% ipython --no-banner

In [1]: import numpy as np

In [2]: np.set_printoptions(precision=2, suppress=True, linewidth=140)

In [3]: rnd = lambda a: np.round(a, 2) + 0

In [4]: F = np.tril(np.array([[0, -5, 4, 1, -1, -4, -9, -9, -3, -7, 8, -2],
   ...:     [0, 5, 8, 5, 2, -4, 0, -2, -8, -7, 1, -9],
   ...:     [5, 1, 7, -5, -8, 4, -8, 5, 6, -7, 9, -2],
   ...:     [-5, 9, -2, 6, -1, 1, -5, -8, 0, -7, 7, -3],
   ...:     [6, -2, -4, 4, 5, -4, 2, 5, -4, -7, -1, 6],
   ...:     [4, -3, -9, 9, -2, 1, 6, -7, 8, 6, -3, 6],
   ...:     [-7, 6, 0, 1, -4, 6, -8, 5, 2, 0, 8, 4],
   ...:     [-7, -1, 5, 8, 7, -5, 6, 5, 4, -8, 9, 9],
   ...:     [6, -3, -5, -1, 3, 7, 8, 1, 5, -9, 1, 6],
   ...:     [-3, -3, -9, 9, 5, -8, -8, 8, 5, -3, 1, 7],
   ...:     [-8, 0, -7, -5, -2, -1, -2, 2, -7, -7, -9, -3],
   ...:     [0, 3, -4, -7, -2, -1, 4, 4, -7, -1, 8, 0]]), -1) + np.eye(12, dtype=int)

In [5]: print(F)
[[ 1  0  0  0  0  0  0  0  0  0  0  0]
 [ 0  1  0  0  0  0  0  0  0  0  0  0]
 [ 5  1  1  0  0  0  0  0  0  0  0  0]
 [-5  9 -2  1  0  0  0  0  0  0  0  0]
 [ 6 -2 -4  4  1  0  0  0  0  0  0  0]
 [ 4 -3 -9  9 -2  1  0  0  0  0  0  0]
 [-7  6  0  1 -4  6  1  0  0  0  0  0]
 [-7 -1  5  8  7 -5  6  1  0  0  0  0]
 [ 6 -3 -5 -1  3  7  8  1  1  0  0  0]
 [-3 -3 -9  9  5 -8 -8  8  5  1  0  0]
 [-8  0 -7 -5 -2 -1 -2  2 -7 -7  1  0]
 [ 0  3 -4 -7 -2 -1  4  4 -7 -1  8  1]]

In [6]: f = np.array([-6, 2])

In [7]: print(np.array([np.convolve(row, f, "same") for row in F]))
[[ -6   2   0   0   0   0   0   0   0   0   0   0]
 [  0  -6   2   0   0   0   0   0   0   0   0   0]
 [-30   4  -4   2   0   0   0   0   0   0   0   0]
 [ 30 -64  30 -10   2   0   0   0   0   0   0   0]
 [-36  24  20 -32   2   2   0   0   0   0   0   0]
 [-24  26  48 -72  30 -10   2   0   0   0   0   0]
 [ 42 -50  12  -6  26 -44   6   2   0   0   0   0]
 [ 42  -8 -32 -38 -26  44 -46   6   2   0   0   0]
 [-36  30  24  -4 -20 -36 -34  10  -4   2   0   0]
 [ 18  12  48 -72 -12  58  32 -64 -14   4   2   0]
 [ 48 -16  42  16   2   2  10 -16  46  28 -20   2]
 [  0 -18  30  34  -2   2 -26 -16  50  -8 -50  10]]
